% python3 -q
>>> import numpy as np
>>> from numpy import linalg as LA
>>> np.set_printoptions(precision=3, suppress=True, linewidth=100)
>>> rnd = lambda a: np.round(a, 3) + 0
>>> mat = np.load("data.npy")
>>> mat
array([[1., 0.],
       [0., 1.]])
>>> w, evecs = LA.eig(mat)
>>> rnd(np.sort(LA.eigvals(LA.inv(mat))))
array([1., 1.])
>>> rnd(np.sort(LA.eigvals(mat.T)))
array([1., 1.])
>>> w
array([1., 1.])
>>> x = np.array([5, 9])
>>> rnd(LA.det(mat))
np.float64(1.0)
>>> rnd(LA.inv(mat))
array([[1., 0.],
       [0., 1.]])
>>> mat.T @ (mat @ x)
array([5., 9.])
>>> rnd(LA.norm(x)), rnd(LA.norm(mat @ x))
(np.float64(10.296), np.float64(10.296))
>>> w, evecs = LA.eigh(mat)
>>> w
array([1., 1.])
>>> evecs @ np.diag(w) @ evecs.T
array([[1., 0.],
       [0., 1.]])
>>> evecs.T @ evecs
array([[1., 0.],
       [0., 1.]])
>>> np.unique(w.round(6) + 0, return_counts=True)[1]
array([2])
>>> rnd(LA.eigvalsh(mat @ mat))
array([1., 1.])
>>> rnd(LA.svd(mat, compute_uv=False))
array([1., 1.])
>>> rnd(LA.matrix_power(mat, 2))
array([[1., 0.],
       [0., 1.]])
>>> mat @ np.ones(2)
array([1., 1.])
>>> p = np.eye(2)[0]
>>> for _ in range(4):
...     p = p @ mat
...     print(p.round(3))
... 
[1. 0.]
[1. 0.]
[1. 0.]
[1. 0.]
>>> mat[:, 1] @ mat[:, 0]
np.float64(0.0)
>>> rnd(LA.svd(mat, compute_uv=False))
array([1., 1.])
>>> rnd(LA.pinv(mat))
array([[1., 0.],
       [0., 1.]])
>>> F = np.load("run16.npy")
>>> F
array([[ 4,  4,  4],
       [ 4,  8,  8],
       [ 4,  8, 12]])
>>> x = np.ones(3)
>>> for _ in range(6):
...     x = F @ x
...     x /= LA.norm(x)
...     print(round(x @ F @ x, 3))
... 
20.171
20.195
20.196
20.196
20.196
20.196
>>> rnd(LA.eigvalsh(F)[-1])
np.float64(20.196)
>>> rnd(x)
array([0.328, 0.591, 0.737])
